>>> import numpy as np
>>> from numpy import linalg as LA
>>> np.set_printoptions(suppress=True, linewidth=120)
>>> Y = np.array([[-3, 4], [3, -4]])
>>> F = Y - Y.T
>>> print(F)
[[ 0  1]
 [-1  0]]
>>> print(np.round(LA.norm(F, axis=0), 1))
[1. 1.]
>>> print(np.round(LA.svd(F, compute_uv=False), 1))
[1. 1.]
>>> print(F.T @ F)
[[1 0]
 [0 1]]
>>> m1 = np.loadtxt("run12.csv", delimiter=",")
>>> print(m1)
[[ 4.  3.  4.  5.  0.]
 [ 4.  8.  7.  0.  0.]
 [ 3.  1.  6.  7.  0.]
 [ 3.  0.  3.  2.  0.]
 [ 0.  0.  0.  0. -3.]]
>>> ev, evecs = LA.eig(m1)
>>> print(np.round(np.sort(LA.eigvals(LA.inv(m1))), 1))
[-0.5 -0.3  0.1  0.2  0.5]
>>> print(np.round(np.sort(LA.eigvals(m1.T)), 1))
[-3.  -2.2  1.9  5.7 14.6]
>>> print(np.round(np.sort(LA.eigvals(m1 @ m1)), 1))
[  3.6   4.9   9.   32.8 212.6]
>>> J = np.load("arr.npy")
>>> print(J)
[[ 2. -2.  0.  0.  0.]
 [-2.  3. -2.  0.  0.]
 [ 0. -2.  0. -2.  0.]
 [ 0.  0. -2.  0. -2.]
 [ 0.  0.  0. -2.  3.]]
>>> ev, evecs = LA.eig(J)
>>> print(round(float(np.prod(ev)), 1))
8.0
>>> print(np.round(np.sort(LA.eigvals(J @ J)), 1) + 0)
[ 0.   2.3  7.6 16.8 27.3]
>>> print(np.round(J @ evecs[:, 0] - ev[0] * evecs[:, 0], 1) + 0)
[0. 0. 0. 0. 0.]
>>> O, evecs = LA.qr(J[:, :2])[0], LA.qr(J[:, 2:])[0]
>>> sigma = LA.svd(O.T @ evecs, compute_uv=False)
>>> print(sigma.round(1))
[1.  0.5]
>>> print((sigma > 0.9).sum())
1
>>> f = np.array([-3, -3, 1, 3, -1])
>>> Y = J + np.outer(f, np.eye(5)[1])
>>> print(LA.matrix_rank(LA.inv(Y) - LA.inv(J), tol=1e-8))
1
>>> print(LA.matrix_rank(Y - J))
1
>>> print(Y)
[[ 2. -5.  0.  0.  0.]
 [-2.  0. -2.  0.  0.]
 [ 0. -1.  0. -2.  0.]
 [ 0.  3. -2.  0. -2.]
 [ 0. -1.  0. -2.  3.]]
>>> print(np.argsort(-LA.norm(J, axis=0).round(6), kind="stable")[:3])
[1 4 0]
>>> print(LA.cond(J) > 100)
False
>>> print(round(float(LA.norm(J, 2) / LA.norm(J)), 1))
0.7
>>> print(np.round(np.abs(LA.svd(J)[2][-1]), 1))
[0.5 0.5 0.3 0.5 0.3]
>>> print([round(float(x), 1) for x in LA.svd(J, compute_uv=False)[:3]])
[5.2, 4.1, 2.8]
>>> arr = np.load("out4.npy")
>>> print(arr.round(1))
[[-0.5 -0.6 -0.2 -0.3  0.4]
 [ 0.5 -0.1 -0.7 -0.4 -0.2]
 [ 0.4  0.1 -0.1  0.3  0.9]
 [-0.5  0.5 -0.6  0.3  0. ]
 [-0.1  0.6  0.2 -0.7  0.2]]
>>> x0 = np.array([0, 1, 1, 2, 2])
>>> rhs = arr @ x0
>>> print(rhs.round(1))
[-0.7 -1.9  2.4  0.5 -0.1]
>>> print(np.round(LA.solve(arr, rhs + arr[:, 1]), 1) + 0)
[0. 2. 1. 2. 2.]
>>> P = np.triu(np.array([[0, 3, 3, 3, 0],
...     [2, 1, 0, 2, 2],
...     [2, 0, 1, 2, 3],
...     [3, 3, 0, 1, 2],
...     [3, 3, 3, 3, 3]]), 1) + np.eye(5)
>>> Y = P @ arr @ LA.inv(P)
>>> print(round(LA.det(Y), 1))
1.0
>>> print(round(float(np.trace(Y)), 1), round(float(np.trace(arr)), 1))
-0.1 -0.1
>>> print(np.round(P @ arr - arr @ P, 1))
[[ 1.2  3.2 -2.7  3.9  4.7]
 [-1.3  0.6 -2.4 -0.8  3.6]
 [-1.4  1.6 -1.8 -2.7  0.1]
 [-0.3  2.8  2.   0.4  0.7]
 [ 0.   0.4  0.4 -1.2 -0.4]]
